>>> import numpy as np
>>> np.set_printoptions(precision=2, suppress=True, linewidth=120)
>>> M = np.loadtxt("case19.csv", delimiter=",")
>>> print(M)
[[6. 5. 0.]
 [5. 6. 0.]
 [0. 0. 6.]]
>>> print(M.shape)
(3, 3)
>>> print(np.linalg.svd(M, compute_uv=False))
[11.  6.  1.]
>>> print(M.sum(axis=1))
[11. 11.  6.]
>>> print(M - M[0])
[[ 0.  0.  0.]
 [-1.  1.  0.]
 [-6. -5.  6.]]
>>> print(np.unravel_index(np.abs(M).argmax(), M.shape))
(np.int64(0), np.int64(0))
>>> q = M.astype(float).copy()
>>> for j in range(3):
...     q[:, j] -= q[:, :j] @ (q[:, :j].T @ q[:, j])
...     q[:, j] /= np.linalg.norm(q[:, j])
... 
>>> print(np.round(q.T @ M, 2) + 0)
[[7.81 7.68 0.  ]
 [0.   1.41 0.  ]
 [0.   0.   6.  ]]
>>> print(q)
[[ 0.77 -0.64  0.  ]
 [ 0.64  0.77  0.  ]
 [ 0.    0.    1.  ]]
>>> print(np.round(q.T @ q, 2) + 0)
[[1. 0. 0.]
 [0. 1. 0.]
 [0. 0. 1.]]
>>> vec = np.ones(3)
>>> for _ in range(7):
...     vec = M @ vec
...     vec /= np.linalg.norm(vec)
...     print(round(vec @ M @ vec, 2))
... 
10.35
10.79
10.94
10.98
10.99
11.0
11.0
>>> print(vec)
[0.71 0.71 0.01]
>>> print(round(np.linalg.eigvalsh(M)[-1], 2))
11.0
>>> print(np.flatnonzero(np.linalg.matrix_power((M != 0) + (M.T != 0) + np.eye(3), 3)[0]))
[0 1]
>>> print(np.sort(np.linalg.eigvals(M).real))
[ 1.  6. 11.]
>>> A = np.load("layer8.npy")
>>> print(A)
[[1.   0.   0.  ]
 [0.   1.   0.  ]
 [0.   0.33 0.67]]
>>> print(np.linalg.matrix_power(A - np.diag(np.diag(A)), 3))
[[0. 0. 0.]
 [0. 0. 0.]
 [0. 0. 0.]]
>>> print(A @ A)
[[1.   0.   0.  ]
 [0.   1.   0.  ]
 [0.   0.55 0.45]]
>>> print(np.sort(np.linalg.eigvals(A)))
[0.67 1.   1.  ]
>>> X = np.load("a.npy")
>>> print(X)
[[1 3]
 [3 5]
 [2 4]]
>>> r0 = np.array([-3, -1, 2])
>>> print(np.polyval(r0, X[1]))
[-28 -78]
>>> print(np.correlate(X[1], X[0], "full"))
[ 9 18  5]
>>> print(np.array([np.convolve(row, r0, "same") for row in X]))
[[ -3 -10  -1]
 [ -9 -18   1]
 [ -6 -14   0]]
>>> Y = X / np.linalg.norm(X, axis=1, keepdims=True)
>>> C2 = Y @ Y.T
>>> print(np.argwhere(np.triu(np.abs(C2) > 0.95, 1)))
[[0 1]
 [0 2]
 [1 2]]
>>> q = X.astype(float).copy()
>>> for j in range(2):
...     q[:, j] -= q[:, :j] @ (q[:, :j].T @ q[:, j])
...     q[:, j] /= np.linalg.norm(q[:, j])
... 
>>> print(q)
[[ 0.27  0.87]
 [ 0.8  -0.44]
 [ 0.53  0.22]]
>>> print(np.round(q.T @ q, 2) + 0)
[[1. 0.]
 [0. 1.]]
>>> cent = np.array([[2, 3, 3], [-3, 8, -3]])
>>> rng = np.random.default_rng(40214)
>>> mat = rng.normal(size=(12, 2)) @ cent + np.array([1, -3, -2])
>>> print(mat)
[[  3.67 -12.41   0.4 ]
 [ -0.73   0.7   -3.84]
 [  6.94 -11.32   4.84]
 [ -4.02   7.38  -7.38]
 [ -1.29   2.94  -4.32]
 [ -1.56 -11.79  -6.43]
 [  6.12  -8.96   4.04]
 [ -3.93   8.33  -7.15]
 [  4.25   2.53   2.95]
 [  6.81  -5.76   5.34]
 [ -3.56   6.4   -6.89]
 [ -1.22  11.34  -3.21]]
>>> vec = np.array([1, -9, 2])
>>> y = mat @ vec
>>> beta, lr = np.zeros(3), 1 / np.linalg.norm(mat, 2) ** 2
>>> for i in range(150):
...     beta -= lr * mat.T @ (mat @ beta - y)
...     if i % 50 == 0: print(i, round(np.linalg.norm(mat @ beta - y), 2))
... 
0 34.16
50 1.68
100 0.33
>>> print(round(np.linalg.cond(mat), 2))
5.61
>>> cen = mat - mat.mean(axis=0)
>>> V = np.linalg.svd(cen)[2][:2]
>>> Y = cen - cen @ V.T @ V
>>> print((cen @ V.T).std(axis=0))
[9.51 4.35]
>>> print(np.round(Y.std(axis=0), 2) + 0)
[0. 0. 0.]
>>> print(np.diag(V.T @ V))
[0.37 0.99 0.64]
>>> q, R = np.linalg.qr(mat)
>>> print(np.abs(np.diag(R)))
[14.63 21.07  9.96]
>>> print(round(abs(R[0, 0]), 2), np.round(np.linalg.norm(mat[:, 0]), 2))
14.63 14.63
>>> print(np.round(q.T @ q, 2) + 0)
[[1. 0. 0.]
 [0. 1. 0.]
 [0. 0. 1.]]
>>> print(q @ R)
[[  3.67 -12.41   0.4 ]
 [ -0.73   0.7   -3.84]
 [  6.94 -11.32   4.84]
 [ -4.02   7.38  -7.38]
 [ -1.29   2.94  -4.32]
 [ -1.56 -11.79  -6.43]
 [  6.12  -8.96   4.04]
 [ -3.93   8.33  -7.15]
 [  4.25   2.53   2.95]
 [  6.81  -5.76   5.34]
 [ -3.56   6.4   -6.89]
 [ -1.22  11.34  -3.21]]
>>> C2 = np.cov(mat, rowvar=False)
>>> print(C2)
[[ 18.45 -25.66  21.28]
 [-25.66  75.82 -24.77]
 [ 21.28 -24.77  25.12]]
>>> print(np.corrcoef(mat.T))
[[ 1.   -0.69  0.99]
 [-0.69  1.   -0.57]
 [ 0.99 -0.57  1.  ]]
>>> print(np.argsort(-mat.std(axis=0).round(6), kind="stable"))
[1 2 0]
>>> print(C2.shape)
(3, 3)
>>> print(np.median(mat, axis=0))
[-0.97  1.61 -3.52]
>>> print(np.round(np.einsum("ij,ji->", C2, C2), 2))
10169.38
>>> print(round(np.einsum("ii->", C2), 2))
119.39
>>> print(round(float(np.linalg.det(C2.T)), 2))
0.0
>>> W0 = np.maximum(np.array([[-1, 0],
...     [0, -1],
...     [-1, 2],
...     [-2, 1],
...     [-2, 0],
...     [-1, -1],
...     [1, 2],
...     [-1, 2],
...     [-1, -1],
...     [1, -1],
...     [0, -2],
...     [1, -2],
...     [0, 0],
...     [-2, -1],
...     [2, 1],
...     [-1, 1],
...     [0, 0],
...     [-1, -1],
...     [-2, 0],
...     [-2, 0],
...     [-1, 0],
...     [2, 2]]) @ np.array([[-8, -5, -1], [7, 4, -3]]) + np.array([2, -2, -3]), 0)
>>> print(W0)
[[10  3  0]
 [ 0  0  0]
 [24 11  0]
 [25 12  0]
 [18  8  0]
 [ 3  0  1]
 [ 8  1  0]
 [24 11  0]
 [ 3  0  1]
 [ 0  0  0]
 [ 0  0  3]
 [ 0  0  2]
 [ 2  0  0]
 [11  4  2]
 [ 0  0  0]
 [17  7  0]
 [ 2  0  0]
 [ 3  0  1]
 [18  8  0]
 [18  8  0]
 [10  3  0]
 [ 0  0  0]]
>>> cen = (W0 - W0.mean(axis=0)) / W0.std(axis=0)
>>> print(np.argwhere(np.abs(cen) > 2))
[[ 3  1]
 [10  2]]
>>> beta = np.linalg.lstsq(np.delete(cen, 1, axis=1), cen[:, 1])[0]
>>> print(round(1 - np.var(cen[:, 1] - np.delete(cen, 1, axis=1) @ beta), 2))
0.97
>>> idx = rng.permutation(3)
>>> Y = W0[:, idx] * rng.choice([-1, 1], 3)
>>> print(Y)
[[ -3 -10   0]
 [  0   0   0]
 [-11 -24   0]
 [-12 -25   0]
 [ -8 -18   0]
 [  0  -3  -1]
 [ -1  -8   0]
 [-11 -24   0]
 [  0  -3  -1]
 [  0   0   0]
 [  0   0  -3]
 [  0   0  -2]
 [  0  -2   0]
 [ -4 -11  -2]
 [  0   0   0]
 [ -7 -17   0]
 [  0  -2   0]
 [  0  -3  -1]
 [ -8 -18   0]
 [ -8 -18   0]
 [ -3 -10   0]
 [  0   0   0]]
>>> U, _, Vt = np.linalg.svd(W0.T @ Y)
>>> print(idx)
[1 0 2]
>>> print(np.round(np.linalg.lstsq(W0, Y)[0], 2) + 0)
[[ 0. -1.  0.]
 [-1.  0.  0.]
 [ 0.  0. -1.]]
>>> D = np.linalg.norm(Y[:, None] - Y[None], axis=-1)
>>> print((D + 1e9 * np.eye(22)).round(6).argmin(axis=1))
[20  9  7  2 18  8  0  2  5  1 11 10 16  0  1  4 12  5  4  4  0  1]
>>> print(np.unravel_index(D.round(6).argmax(), D.shape))
(np.int64(3), np.int64(10))
>>> print(D.mean(axis=1).argmax())
3
>>> idx = W0[:, 2] > np.median(W0[:, 2])
>>> r0 = W0[idx].mean(axis=0) - W0[~idx].mean(axis=0)
>>> print(np.round((((W0 - W0.mean(axis=0)) @ r0 > 0) == idx).mean(), 2))
0.64
>>> print(idx.astype(int))
[0 0 0 0 0 1 0 0 1 0 1 1 0 1 0 0 0 1 0 0 0 0]
>>> print(r0)
[-7.67 -3.83  1.67]
>>> arr = np.load("data.npy")
>>> print(arr)
[[ 1  0]
 [ 0 -3]]
>>> print(np.sort(np.linalg.eigvals(arr)))
[-3.  1.]
>>> print(arr @ arr)
[[1 0]
 [0 9]]
>>> print(np.linalg.matrix_power(arr - np.diag(np.diag(arr)), 2))
[[0 0]
 [0 0]]
>>> Y = np.array([[-1, -4], [5, -5], [4, 0]])
>>> K = np.kron(np.eye(3, dtype=int), Y)
>>> print(K)
[[-1 -4  0  0  0  0]
 [ 5 -5  0  0  0  0]
 [ 4  0  0  0  0  0]
 [ 0  0 -1 -4  0  0]
 [ 0  0  5 -5  0  0]
 [ 0  0  4  0  0  0]
 [ 0  0  0  0 -1 -4]
 [ 0  0  0  0  5 -5]
 [ 0  0  0  0  4  0]]
>>> hat = K @ np.linalg.solve(K.T @ K, K.T)
>>> print(np.allclose(hat @ hat, hat))
True
>>> print(np.round(np.linalg.eigvalsh(hat), 2) + 0)
[0. 0. 0. 1. 1. 1. 1. 1. 1.]
>>> print(np.diag(hat))
[0.69 0.8  0.51 0.69 0.8  0.51 0.69 0.8  0.51]
>>> C2 = K.T @ K
>>> print(np.linalg.matrix_rank(C2))
6
>>> print(np.allclose(C2, C2.T))
True
>>> print(C2)
[[ 42 -21   0   0   0   0]
 [-21  41   0   0   0   0]
 [  0   0  42 -21   0   0]
 [  0   0 -21  41   0   0]
 [  0   0   0   0  42 -21]
 [  0   0   0   0 -21  41]]
>>> print(np.linalg.eigvalsh(C2)[::-1])
[62.51 62.51 62.51 20.49 20.49 20.49]
>>> F = np.load("mat.npy")
>>> print(F)
[[ 0.34  0.16  0.44]
 [ 0.16  0.96 -0.11]
 [ 0.44 -0.11  0.7 ]]
>>> Y = np.array([[1, 1], [2, 0]])
>>> cent = np.kron(Y, F)
>>> print(cent.shape)
(6, 6)
>>> print(cent)
[[ 0.34  0.16  0.44  0.34  0.16  0.44]
 [ 0.16  0.96 -0.11  0.16  0.96 -0.11]
 [ 0.44 -0.11  0.7   0.44 -0.11  0.7 ]
 [ 0.67  0.33  0.89  0.    0.    0.  ]
 [ 0.33  1.92 -0.22  0.    0.   -0.  ]
 [ 0.89 -0.22  1.41  0.   -0.    0.  ]]
